% python3 -q
>>> import numpy as np
>>> np.set_printoptions(suppress=True, linewidth=160)
>>> tidy = lambda a: np.round(a, 2) + 0
>>> data = np.array([[-1.0, 1.0, 0.0, 0.0, 0.0, 0.0, 0.0, 0.0],
...     [0.0, -1.0, 1.0, 0.0, 0.0, 0.0, 0.0, 0.0],
...     [0.0, 0.0, -1.0, 1.0, 0.0, 0.0, 0.0, 0.0],
...     [0.0, 0.0, 0.0, -1.0, 1.0, 0.0, 0.0, 0.0],
...     [0.0, 0.0, 0.0, 0.0, -1.0, 1.0, 0.0, 0.0],
...     [0.0, 0.0, 0.0, 0.0, 0.0, -1.0, 1.0, 0.0],
...     [0.0, 0.0, 0.0, 0.0, 0.0, 0.0, -1.0, 1.0],
...     [0.0, 0.0, 0.0, 0.0, 0.0, 0.0, 0.0, -1.0]])
>>> data
array([[-1.,  1.,  0.,  0.,  0.,  0.,  0.,  0.],
       [ 0., -1.,  1.,  0.,  0.,  0.,  0.,  0.],
       [ 0.,  0., -1.,  1.,  0.,  0.,  0.,  0.],
       [ 0.,  0.,  0., -1.,  1.,  0.,  0.,  0.],
       [ 0.,  0.,  0.,  0., -1.,  1.,  0.,  0.],
       [ 0.,  0.,  0.,  0.,  0., -1.,  1.,  0.],
       [ 0.,  0.,  0.,  0.,  0.,  0., -1.,  1.],
       [ 0.,  0.,  0.,  0.,  0.,  0.,  0., -1.]])
>>> data.reshape(2, -1)
array([[-1.,  1.,  0.,  0.,  0.,  0.,  0.,  0.,  0., -1.,  1.,  0.,  0.,  0.,  0.,  0.,  0.,  0., -1.,  1.,  0.,  0.,  0.,  0.,  0.,  0.,  0., -1.,  1.,  0.,
         0.,  0.],
       [ 0.,  0.,  0.,  0., -1.,  1.,  0.,  0.,  0.,  0.,  0.,  0.,  0., -1.,  1.,  0.,  0.,  0.,  0.,  0.,  0.,  0., -1.,  1.,  0.,  0.,  0.,  0.,  0.,  0.,
         0., -1.]])
>>> t3 = data.reshape(8, 2, -1)
>>> np.swapaxes(t3, 1, 2)[4]
array([[ 0., -1.],
       [ 0.,  1.],
       [ 0.,  0.],
       [ 0.,  0.]])
>>> np.einsum("ihd,jhd->hij", t3, t3).shape
(2, 8, 8)
>>> t3.transpose(1, 0, 2)
array([[[-1.,  1.,  0.,  0.],
        [ 0., -1.,  1.,  0.],
        [ 0.,  0., -1.,  1.],
        [ 0.,  0.,  0., -1.],
        [ 0.,  0.,  0.,  0.],
        [ 0.,  0.,  0.,  0.],
        [ 0.,  0.,  0.,  0.],
        [ 0.,  0.,  0.,  0.]],

       [[ 0.,  0.,  0.,  0.],
        [ 0.,  0.,  0.,  0.],
        [ 0.,  0.,  0.,  0.],
        [ 1.,  0.,  0.,  0.],
        [-1.,  1.,  0.,  0.],
        [ 0., -1.,  1.,  0.],
        [ 0.,  0., -1.,  1.],
        [ 0.,  0.,  0., -1.]]])
>>> X = np.loadtxt("m.csv", delimiter=",")
>>> X
array([[ 2., -4.,  4., -5.,  5.],
       [ 0., -1.,  1.,  4., -4.],
       [ 0.,  0., -3., -2., -1.],
       [ 0.,  0.,  0., -4.,  1.],
       [ 0.,  0.,  0.,  0.,  0.]])
>>> r = np.linalg.matrix_rank(X)
>>> r
np.int64(4)
>>> ns = np.linalg.svd(X)[2][r:].T
>>> [int(np.linalg.matrix_rank(X[:i])) for i in range(1, len(X) + 1)]
[1, 2, 3, 4, 4]
>>> tidy(ns @ ns.T)
array([[ 0.82,  0.36,  0.05, -0.03, -0.1 ],
       [ 0.36,  0.16,  0.02, -0.01, -0.05],
       [ 0.05,  0.02,  0.  ,  0.  , -0.01],
       [-0.03, -0.01,  0.  ,  0.  ,  0.  ],
       [-0.1 , -0.05, -0.01,  0.  ,  0.01]])
>>> tidy(X @ ns)
array([[0.],
       [0.],
       [0.],
       [0.],
       [0.]])
>>> np.allclose(X @ ns, 0)
True
>>> tidy(ns[:, 0] / ns[np.abs(ns[:, 0]).round(6).argmax(), 0])
array([ 1.  ,  0.44,  0.06, -0.03, -0.13])
>>> K = np.loadtxt("data.csv", delimiter=",")
>>> K
array([[ 2.,  0., -3.,  2.,  1.,  2.,  3., -3.],
       [-1.,  1.,  0.,  0.,  3.,  1., -3., -1.],
       [ 2.,  1.,  2.,  1.,  2., -1.,  3., -2.],
       [-1., -2.,  1.,  1., -1., -3.,  1., -1.],
       [-1., -1., -1., -2., -1.,  3., -1.,  3.],
       [ 3.,  0., -3., -1.,  1., -1.,  1.,  3.],
       [ 2., -2., -3.,  0.,  2., -1.,  3.,  3.],
       [ 2.,  3., -2.,  3.,  1., -1., -3.,  1.]])
>>> rng = np.random.default_rng(862)
>>> labels = rng.permutation(8)
>>> labels
array([0, 4, 5, 1, 6, 7, 2, 3])
>>> B = K[labels][:, labels]
>>> tidy(np.sort(np.abs(np.linalg.eigvals(B))))
array([1.12, 1.12, 3.06, 4.41, 4.58, 4.58, 5.87, 5.87])
>>> np.allclose(B, K)
False
>>> np.trace(B)
np.float64(8.0)
>>> B = np.linalg.invert(K)
Traceback (most recent call last):
  File "<python-input-29>", line 1, in <module>
    B = np.linalg.invert(K)
        ^^^^^^^^^^^^^^^^
AttributeError: module 'numpy.linalg' has no attribute 'invert'
>>> B = np.linalg.inv(K)
>>> tidy(np.linalg.slogdet(K)[0])
np.float64(-1.0)
>>> tidy(np.linalg.det(K) * np.linalg.det(B))
np.float64(1.0)
>>> (np.abs(B) > 1e-9).astype(int)
array([[1, 1, 1, 1, 1, 1, 1, 1],
       [1, 1, 1, 1, 1, 1, 1, 1],
       [1, 1, 1, 1, 1, 1, 1, 1],
       [1, 1, 1, 1, 1, 1, 1, 1],
       [1, 1, 1, 1, 1, 1, 1, 1],
       [1, 1, 1, 1, 1, 1, 1, 1],
       [1, 1, 1, 1, 1, 1, 1, 1],
       [1, 1, 1, 1, 1, 1, 1, 1]])
>>> u = np.array([0, 2, 2])
>>> np.cross(K[2, :3], K[7, :3])
array([-8.,  8.,  4.])
>>> np.convolve(K[2], u)
array([ 0.,  4.,  6.,  6.,  6.,  6.,  2.,  4.,  2., -4.])
>>> Q, vecs = np.linalg.qr(K[:, :7])[0], np.linalg.qr(K[:, 7:])[0]
>>> sig = np.linalg.svd(Q.T @ vecs, compute_uv=False)
>>> (sig > 0.9).sum()
np.int64(1)
>>> tidy(np.degrees(np.arccos(sig.clip(0, 1))))
array([18.21])
>>> left, sig, Vh = np.linalg.svd(K, full_matrices=False)
>>> tidy(left.T @ K @ Vh.T)
array([[8.82, 0.  , 0.  , 0.  , 0.  , 0.  , 0.  , 0.  ],
       [0.  , 7.91, 0.  , 0.  , 0.  , 0.  , 0.  , 0.  ],
       [0.  , 0.  , 7.1 , 0.  , 0.  , 0.  , 0.  , 0.  ],
       [0.  , 0.  , 0.  , 5.38, 0.  , 0.  , 0.  , 0.  ],
       [0.  , 0.  , 0.  , 0.  , 3.72, 0.  , 0.  , 0.  ],
       [0.  , 0.  , 0.  , 0.  , 0.  , 3.06, 0.  , 0.  ],
       [0.  , 0.  , 0.  , 0.  , 0.  , 0.  , 1.44, 0.  ],
       [0.  , 0.  , 0.  , 0.  , 0.  , 0.  , 0.  , 0.28]])
>>> tidy(left.T @ left)
array([[1., 0., 0., 0., 0., 0., 0., 0.],
       [0., 1., 0., 0., 0., 0., 0., 0.],
       [0., 0., 1., 0., 0., 0., 0., 0.],
       [0., 0., 0., 1., 0., 0., 0., 0.],
       [0., 0., 0., 0., 1., 0., 0., 0.],
       [0., 0., 0., 0., 0., 1., 0., 0.],
       [0., 0., 0., 0., 0., 0., 1., 0.],
       [0., 0., 0., 0., 0., 0., 0., 1.]])
>>> np.abs(left[:, 0]).round(6).argmax()
np.int64(6)
>>> tidy(sig)
array([8.82, 7.91, 7.1 , 5.38, 3.72, 3.06, 1.44, 0.28])
>>> tidy(Vh @ Vh.T)
array([[1., 0., 0., 0., 0., 0., 0., 0.],
       [0., 1., 0., 0., 0., 0., 0., 0.],
       [0., 0., 1., 0., 0., 0., 0., 0.],
       [0., 0., 0., 1., 0., 0., 0., 0.],
       [0., 0., 0., 0., 1., 0., 0., 0.],
       [0., 0., 0., 0., 0., 1., 0., 0.],
       [0., 0., 0., 0., 0., 0., 1., 0.],
       [0., 0., 0., 0., 0., 0., 0., 1.]])
>>> left.shape, sig.shape, Vh.shape
((8, 8), (8,), (8, 8))
>>> tidy(sig / sig[0])
array([1.  , 0.9 , 0.8 , 0.61, 0.42, 0.35, 0.16, 0.03])
>>> tidy(np.sqrt((sig ** 2).sum())), tidy(np.linalg.norm(K))
(np.float64(15.65), np.float64(15.65))
>>> B = np.array([[1, 1, 1], [1, 1, 2], [1, 0, 1]])
>>> B[-1] = B[0]
>>> feats = B + 0.3 * np.eye(3)
>>> feats
array([[1.3, 1. , 1. ],
       [1. , 1.3, 2. ],
       [1. , 1. , 1.3]])
>>> tidy(feats.mean(axis=0))
array([1.1 , 1.1 , 1.43])
>>> feats.sum(axis=1)
array([3.3, 4.3, 3.3])
>>> feats[3]
Traceback (most recent call last):
  File "<python-input-56>", line 1, in <module>
    feats[3]
    ~~~~~^^^
IndexError: index 3 is out of bounds for axis 0 with size 3
>>> np.zeros(3, 3)
Traceback (most recent call last):
  File "<python-input-57>", line 1, in <module>
    np.zeros(3, 3)
    ~~~~~~~~^^^^^^
TypeError: Cannot interpret '3' as a data type
>>> tidy(feats - feats[0])
array([[ 0. ,  0. ,  0. ],
       [-0.3,  0.3,  1. ],
       [-0.3,  0. ,  0.3]])
>>> feats.shape
(3, 3)
>>> np.unravel_index(np.abs(feats).argmax(), feats.shape)
(np.int64(1), np.int64(2))
>>> labels = rng.permutation(3)
>>> labels
array([1, 0, 2])
>>> B = feats[labels][:, labels]
>>> tidy(np.trace(B))
np.float64(3.9)
>>> tidy(np.linalg.det(B)), tidy(np.linalg.det(feats[labels]))
(np.float64(0.0), np.float64(0.0))
>>> B
array([[1.3, 1. , 2. ],
       [1. , 1.3, 1. ],
       [1. , 1. , 1.3]])
>>> M = np.loadtxt("dump.csv", delimiter=",")
>>> M
array([[-1.,  1.,  0.],
       [ 0., -1.,  1.],
       [ 0.,  0., -1.]])
>>> u, r1 = M[2], M[0]
>>> u @ u
np.float64(1.0)
>>> u @ r1
np.float64(0.0)
>>> p = (u @ r1) / (u @ u) * u
>>> np.linalg.matrix_rank(np.outer(u, r1))
np.int64(1)
>>> p
array([ 0.,  0., -0.])
>>> r1 - p
array([-1.,  1.,  0.])
>>> tidy(np.linalg.norm(u + r1) ** 2 + np.linalg.norm(u - r1) ** 2)
np.float64(6.0)
>>> th = np.radians(135)
>>> Rm = np.eye(3)
>>> Rm[0, 0] = Rm[2, 2] = np.cos(th)
>>> Rm[0, 2], Rm[2, 0] = -np.sin(th), np.sin(th)
>>> tidy(Rm)
array([[-0.71,  0.  , -0.71],
       [ 0.  ,  1.  ,  0.  ],
       [ 0.71,  0.  , -0.71]])
>>> B = M @ Rm.T
>>> tidy(np.linalg.svd(M, compute_uv=False)), tidy(np.linalg.svd(B, compute_uv=False))
(array([1.8 , 1.25, 0.45]), array([1.8 , 1.25, 0.45]))
>>> tidy(np.abs(B - M).max(axis=0))
array([1.71, 0.  , 1.71])
>>> np.allclose(M @ M.T, B @ B.T)
True
